$ python3 -q
>>> import numpy as np
>>> from numpy import linalg as LA
>>> np.set_printoptions(precision=3, suppress=True, linewidth=120)
>>> def rnd(a):
...     return np.round(a, 3) + 0
... 
>>> E = np.load("layer0.npy")
>>> print(E)
[[-2.1    0.4    0.1  ]
 [-0.3    0.5    1.   ]
 [ 0.552 -1.064 -0.292]
 [ 0.4   -1.2   -0.2  ]]
>>> rng = np.random.default_rng(6651)
>>> labels = rng.permutation(3)
>>> Y = E[:, labels] * rng.choice([-1, 1], 3)
>>> print(Y)
[[ 0.1    2.1    0.4  ]
 [ 1.     0.3    0.5  ]
 [-0.292 -0.552 -1.064]
 [-0.2   -0.4   -1.2  ]]
>>> Uu, _, vt = LA.svd(E.T @ Y)
>>> print(rnd(Uu @ vt))
[[ 0. -1.  0.]
 [ 0.  0.  1.]
 [ 1.  0.  0.]]
>>> x0 = np.array([-3, -2, -3])
>>> print(rnd(E @ x0))
[ 5.2   -3.1    1.348  1.8  ]
>>> print(rnd(np.einsum("ij,j->i", E, x0)))
[ 5.2   -3.1    1.348  1.8  ]
>>> print(E @ np.ones(3))
[-1.6    1.2   -0.804 -1.   ]
>>> print(rnd(E @ (2 * x0)))
[10.4   -6.2    2.696  3.6  ]
>>> q, vecs = LA.qr(E[:, :1])[0], LA.qr(E[:, 1:])[0]
>>> sv = LA.svd(q.T @ vecs, compute_uv=False)
>>> print(rnd(LA.norm(q @ q.T - vecs @ vecs.T, 2)))
1.0
>>> hat = E @ LA.solve(E.T @ E, E.T)
>>> print(np.allclose(hat @ hat, hat))
True
>>> print(rnd((np.eye(4) - hat) @ E))
[[0. 0. 0.]
 [0. 0. 0.]
 [0. 0. 0.]
 [0. 0. 0.]]
>>> print(rnd(np.diag(hat)))
[0.995 0.991 0.402 0.612]
>>> print(rnd(hat @ E[:, 0]))
[-2.1   -0.3    0.552  0.4  ]
>>> print(rnd(LA.eigvalsh(hat)))
[0. 1. 1. 1.]
>>> A = np.load("a.npy")
>>> print(A)
[[-1.  1.  0.]
 [ 0. -1.  1.]
 [ 0.  0. -1.]]
>>> q, Rm = LA.qr(A)
>>> print(q @ Rm)
[[-1.  1.  0.]
 [ 0. -1.  1.]
 [ 0.  0. -1.]]
>>> print(q.T @ q)
[[1. 0. 0.]
 [0. 1. 0.]
 [0. 0. 1.]]
>>> print(np.trace(q @ q.T))
3.0
>>> print(abs(Rm[0, 0]), rnd(LA.norm(A[:, 0])))
1.0 1.0
>>> print(np.allclose(Rm.T @ Rm, A.T @ A))
True
>>> print(Rm)
[[-1.  1.  0.]
 [ 0. -1.  1.]
 [ 0.  0. -1.]]
>>> x0 = np.array([1, -2, 3])
>>> print((A * x0).sum(axis=1))
[-3.  5. -3.]
>>> print(A @ x0)
[-3.  5. -3.]
>>> print(A @ np.eye(3)[0])
[-1.  0.  0.]
>>> Y = np.array([[1, 0, 3, -3], [2, 1, 2, 0]])
>>> feats = Y.T @ Y
>>> print(feats)
[[ 5  2  7 -3]
 [ 2  1  2  0]
 [ 7  2 13 -9]
 [-3  0 -9  9]]
>>> hat = np.triu(np.array([[-3, -2, 3, -2], [1, 3, -1, -1], [0, 1, 0, 0], [3, -3, 1, 2]]), 1) + np.eye(4)
>>> Y = hat @ feats @ LA.inv(hat)
>>> print(Y)
[[28. 62. 38. 70.]
 [-2. -5. -1. -9.]
 [ 7. 16.  8. 21.]
 [-3. -6. -6. -3.]]
>>> print(np.trace(Y), np.trace(feats))
28.0 28
>>> Uu, sv, vt = LA.svd(Y, full_matrices=False)
>>> print(rnd(np.cumsum(sv ** 2) / np.sum(sv ** 2)))
[0.997 1.    1.    1.   ]
>>> print(np.allclose(Uu * sv @ vt, Y))
True
>>> print(rnd(sv))
[109.282   6.354   0.      0.   ]
>>> def softmax(z):
...     e = np.exp(z - z.max(axis=-1, keepdims=True))
...     return e / e.sum(axis=-1, keepdims=True)
... 
>>> print(rnd(softmax(10 * feats[3])))
[0. 0. 0. 1.]
>>> print(rnd(softmax(feats[3] + 3)))
[0. 0. 0. 1.]
>>> S = feats @ feats.T / np.sqrt(4)
>>> print(softmax(S).round(6).argmax(axis=1))
[2 2 2 3]
>>> print(rnd(softmax(S)))
[[0. 0. 1. 0.]
 [0. 0. 1. 0.]
 [0. 0. 1. 0.]
 [0. 0. 0. 1.]]
>>> rank = LA.matrix_rank(feats)
>>> print(rank)
2
>>> N = LA.svd(feats)[2][rank:].T
>>> print(np.allclose(feats @ N, 0))
True
>>> print([int(LA.matrix_rank(feats[:i])) for i in range(1, len(feats) + 1)])
[1, 2, 2, 2]
>>> print([int(LA.matrix_rank(np.delete(feats, i, axis=0))) for i in range(4)])
[2, 2, 2, 2]
>>> print(N.shape)
(4, 2)
>>> print(rnd(feats @ N))
[[0. 0.]
 [0. 0.]
 [0. 0.]
 [0. 0.]]
>>> print(LA.matrix_rank(feats.T @ feats), LA.matrix_rank(feats @ feats.T))
2 2
>>> print(rnd(N @ N.T))
[[ 0.505 -0.28  -0.364 -0.196]
 [-0.28   0.822 -0.131 -0.224]
 [-0.364 -0.131  0.43   0.308]
 [-0.196 -0.224  0.308  0.243]]
>>> J = np.loadtxt("mat.csv", delimiter=",")
>>> print(J)
[[0. 0. 0. 0.]
 [0. 0. 1. 0.]
 [0. 1. 0. 0.]
 [0. 0. 0. 0.]]
>>> evals, vecs = LA.eigh(J)
>>> print((evals > 1e-8).sum(), (evals < -1e-8).sum())
1 1
>>> print(rnd(LA.eigvalsh(J + -1 * np.eye(4))))
[-2. -1. -1.  0.]
>>> print(evals.sum(), np.trace(J))
0.0 0.0
>>> print(rnd(vecs.T @ J @ vecs))
[[-1.  0.  0.  0.]
 [ 0.  0.  0.  0.]
 [ 0.  0.  0.  0.]
 [ 0.  0.  0.  1.]]
>>> print(rnd(vecs @ np.diag(evals) @ vecs.T))
[[0. 0. 0. 0.]
 [0. 0. 1. 0.]
 [0. 1. 0. 0.]
 [0. 0. 0. 0.]]
>>> print(np.abs(vecs[:, -1]).round(6).argmax())
1
>>> labels = rng.permutation(4)
>>> print(labels)
[1 3 2 0]
>>> Y = J[labels][:, labels]
>>> print(np.trace(Y))
0.0
>>> print(np.allclose(Y, J))
False
>>> print(Y)
[[0. 0. 1. 0.]
 [0. 0. 0. 0.]
 [1. 0. 0. 0.]
 [0. 0. 0. 0.]]
>>> print(rnd(np.sort(np.abs(LA.eigvals(Y)))))
[0. 0. 1. 1.]
>>> print(rnd(np.trace(LA.pinv(J) @ J)))
2.0
>>> print(np.unique(J.round(6), axis=0).shape)
(3, 4)
>>> print(np.allclose(J[:-1].T @ LA.lstsq(J[:-1].T, J[-1])[0], J[-1]))
True
>>> print(rnd(J @ LA.pinv(J) @ J))
[[0. 0. 0. 0.]
 [0. 0. 1. 0.]
 [0. 1. 0. 0.]
 [0. 0. 0. 0.]]
>>> r0 = np.array([-6, 4, -7])
>>> print(np.polyval(r0, J[1]))
[-7. -7. -9. -7.]
>>> rank = LA.matrix_rank(J)
>>> print(rank)
2
>>> N = LA.svd(J)[2][rank:].T
>>> print(N.shape)
(4, 2)
>>> print(LA.matrix_rank(J.T @ J), LA.matrix_rank(J @ J.T))
2 2
>>> print([int(LA.matrix_rank(J[:, :j + 1])) for j in range(4)])
[0, 1, 2, 2]
>>> print(J @ N)
[[0. 0.]
 [0. 0.]
 [0. 0.]
 [0. 0.]]
>>> print([int(LA.matrix_rank(J[:i])) for i in range(1, len(J) + 1)])
[0, 1, 2, 2]
>>> arr = np.load("w.npy")
>>> print(arr)
[[ -6   0  -1]
 [  0 -10   1]
 [ -1   1  -8]]
>>> print([round(float(LA.det(arr[:i, :i])), 2) + 0 for i in range(1, 4)])
[-6.0, 60.0, -464.0]
>>> print(rnd(LA.eigvalsh(arr).min()))
-10.449
>>> print(np.all(LA.eigvalsh(arr) > 0))
False
>>> print(rnd(np.poly(arr)))
[  1.  24. 186. 464.]
>>> print(np.einsum("ij,ji->", arr, arr))
204
>>> print(np.einsum("ii->", arr))
-24
>>> print(rnd(LA.det(arr.T)))
-464.0
>>> Uu, sv, vt = LA.svd(arr, full_matrices=False)
>>> print((sv > 1e-8).sum())
3
>>> print(np.abs(Uu[:, 0]).round(6).argmax())
1
>>> print(np.allclose(Uu * sv @ vt, arr))
True
>>> labels = rng.permutation(3)
>>> print(labels)
[2 1 0]
>>> Y = arr[labels][:, labels]
>>> print(rnd(LA.det(Y)), rnd(LA.det(arr[labels])))
-464.0 464.0
>>> print(rnd(np.sort(np.abs(LA.eigvals(Y)))))
[ 5.551  8.    10.449]
>>> Z = np.array([[3, -4, 6], [-7, -7, -4]])
>>> m1 = np.repeat(Z, 23 // 2, axis=0)
>>> m1 = m1 + 0.3 * rng.normal(size=m1.shape)
>>> print(rnd(m1))
[[ 2.99  -3.631  5.222]
 [ 3.35  -4.17   5.59 ]
 [ 3.386 -3.803  5.948]
 [ 2.897 -3.786  6.102]
 [ 2.646 -4.087  5.521]
 [ 2.55  -3.826  6.206]
 [ 3.027 -4.014  5.818]
 [ 2.761 -4.273  5.85 ]
 [ 2.806 -3.643  5.179]
 [ 3.032 -4.219  6.235]
 [ 2.934 -3.98   6.059]
 [-7.209 -7.294 -3.644]
 [-7.527 -7.252 -3.698]
 [-6.605 -7.292 -4.315]
 [-7.315 -6.894 -3.641]
 [-7.383 -7.057 -3.513]
 [-7.56  -6.754 -4.122]
 [-6.82  -6.613 -3.757]
 [-6.731 -6.903 -3.676]
 [-6.618 -6.552 -3.892]
 [-7.587 -7.328 -3.785]
 [-6.9   -7.069 -4.059]]
>>> Y = np.array([[-2, -1], [1, 2], [-1, 0]])
>>> print(LA.matrix_rank(m1 @ Y))
2
>>> print(np.vstack([m1, Y.T]).shape)
(24, 3)
